% ipython --no-banner

In [1]: import numpy as np

In [2]: np.set_printoptions(precision=2, suppress=True, linewidth=120)

In [3]: rnd = lambda a: np.round(a, 2) + 0

In [4]: m1 = np.load("a.npy")

In [5]: m1
Out[5]: 
array([[ 0.08, -0.38,  0.44],
       [-0.04,  0.19, -0.22],
       [-0.08,  0.38, -0.44]])

In [6]: print(rnd(m1 @ np.linalg.pinv(m1) @ m1))
[[ 0.08 -0.38  0.44]
 [-0.04  0.19 -0.22]
 [-0.08  0.38 -0.44]]

In [7]: np.allclose(m1[:-1].T @ np.linalg.lstsq(m1[:-1].T, m1[-1])[0], m1[-1])
Out[7]: True

In [8]: np.unique(m1.round(6), axis=0).shape
Out[8]: (3, 3)

In [9]: rnd(np.linalg.norm(m1, "nuc"))
Out[9]: np.float64(0.88)

In [10]: rnd(np.linalg.norm(m1, axis=1))
Out[10]: array([0.59, 0.29, 0.59])

In [11]: rnd(np.linalg.norm(m1) ** 2 / np.linalg.norm(m1, 2) ** 2)
Out[11]: np.float64(1.0)

In [12]: rnd(np.linalg.norm(m1, 2))
Out[12]: np.float64(0.88)

In [13]: arr = np.load("data.npy")

In [14]: print(arr)
[[-1.  1.  0.]
 [ 0. -1.  1.]
 [ 0.  0. -1.]]

In [15]: np.allclose(arr, arr.T)
Out[15]: False

In [16]: rnd(np.linalg.det(arr))
Out[16]: np.float64(-1.0)

In [17]: print(np.allclose(arr @ arr.T, arr.T @ arr))
False

In [18]: assert arr == arr.T
Traceback (most recent call last):
  Cell In[18], line 1
    assert arr == arr.T
ValueError: The truth value of an array with more than one element is ambiguous. Use a.any() or a.all()


In [19]: r0 = np.array([-6, -2, -4, 3]) + 0.5

In [20]: E = np.eye(4) - 2 * np.outer(r0, r0) / (r0 @ r0)

In [21]: rnd(E)
Out[21]: 
array([[-0.06, -0.29, -0.68,  0.68],
       [-0.29,  0.92, -0.18,  0.18],
       [-0.68, -0.18,  0.57,  0.43],
       [ 0.68,  0.18,  0.43,  0.57]])

In [22]: w, evecs = np.linalg.eig(E)

In [23]: rnd(E @ evecs[:, 0] - w[0] * evecs[:, 0])
Out[23]: array([0., 0., 0., 0.])

In [24]: data = np.array([[-2.11, 5.63, -2.13],
    ...:     [-0.91, 2.45, -0.9],
    ...:     [-2.68, 7.21, -2.71],
    ...:     [-1.53, 3.97, -1.49],
    ...:     [-0.9, 2.41, -0.9],
    ...:     [-1.5, 4.0, -1.55],
    ...:     [-0.87, 2.41, -0.91],
    ...:     [-1.81, 4.8, -1.77],
    ...:     [-0.89, 2.38, -0.92],
    ...:     [-2.72, 7.19, -2.67],
    ...:     [-0.32, 0.79, -0.31],
    ...:     [-2.43, 6.43, -2.42],
    ...:     [-0.91, 2.38, -0.92],
    ...:     [-2.11, 5.59, -2.1]])

In [25]: vec = np.array([3, 1, 1])

In [26]: rhs = data @ vec

In [27]: rnd(np.linalg.solve(data.T @ data, data.T @ rhs))
Out[27]: array([3., 1., 1.])

In [28]: rng = np.random.default_rng(76)

In [29]: rhs = rhs + 0.3 * rng.normal(size=14)

In [30]: rnd(rhs)
Out[30]: array([-3.  , -0.65, -3.25, -1.96, -0.87, -2.52, -0.92, -1.97, -0.79, -4.11, -0.75, -3.14, -1.17, -3.07])

In [31]: c, *_ = np.linalg.lstsq(data, rhs)

In [32]: rnd(np.linalg.norm(rhs - data @ c))
Out[32]: np.float64(1.11)

In [33]: rnd(data.T @ (rhs - data @ c))
Out[33]: array([0., 0., 0.])

In [34]: labels = data[:, 1] > np.median(data[:, 1])

In [35]: r0 = data[labels].mean(axis=0) - data[~labels].mean(axis=0)

In [36]: rnd(r0)
Out[36]: array([-1.29,  3.44, -1.29])

In [37]: rnd((((data - data.mean(axis=0)) @ r0 > 0) == labels).mean())
Out[37]: np.float64(0.93)

In [38]: J = np.load("m.npy")

In [39]: J
Out[39]: 
array([[-0.01, 14.93,  4.91],
       [ 0.06, -9.2 , -0.02],
       [ 0.1 ,  9.14,  5.04],
       [-0.02, -6.13,  1.01]])

In [40]: th = np.radians(90)

In [41]: Rm = np.eye(3)

In [42]: Rm[2, 2] = Rm[0, 0] = np.cos(th)

In [43]: Rm[2, 0], Rm[0, 2] = -np.sin(th), np.sin(th)

In [44]: rnd(Rm)
Out[44]: 
array([[ 0.,  0.,  1.],
       [ 0.,  1.,  0.],
       [-1.,  0.,  0.]])

In [45]: Y = J @ Rm.T

In [46]: np.allclose(J @ J.T, Y @ Y.T)
Out[46]: True

In [47]: print(np.allclose(np.linalg.norm(J, axis=1), np.linalg.norm(Y, axis=1)))
True

In [48]: rnd(np.linalg.svd(J, compute_uv=False)), rnd(np.linalg.svd(Y, compute_uv=False))
Out[48]: (array([21.45,  4.38,  0.09]), array([21.45,  4.38,  0.09]))
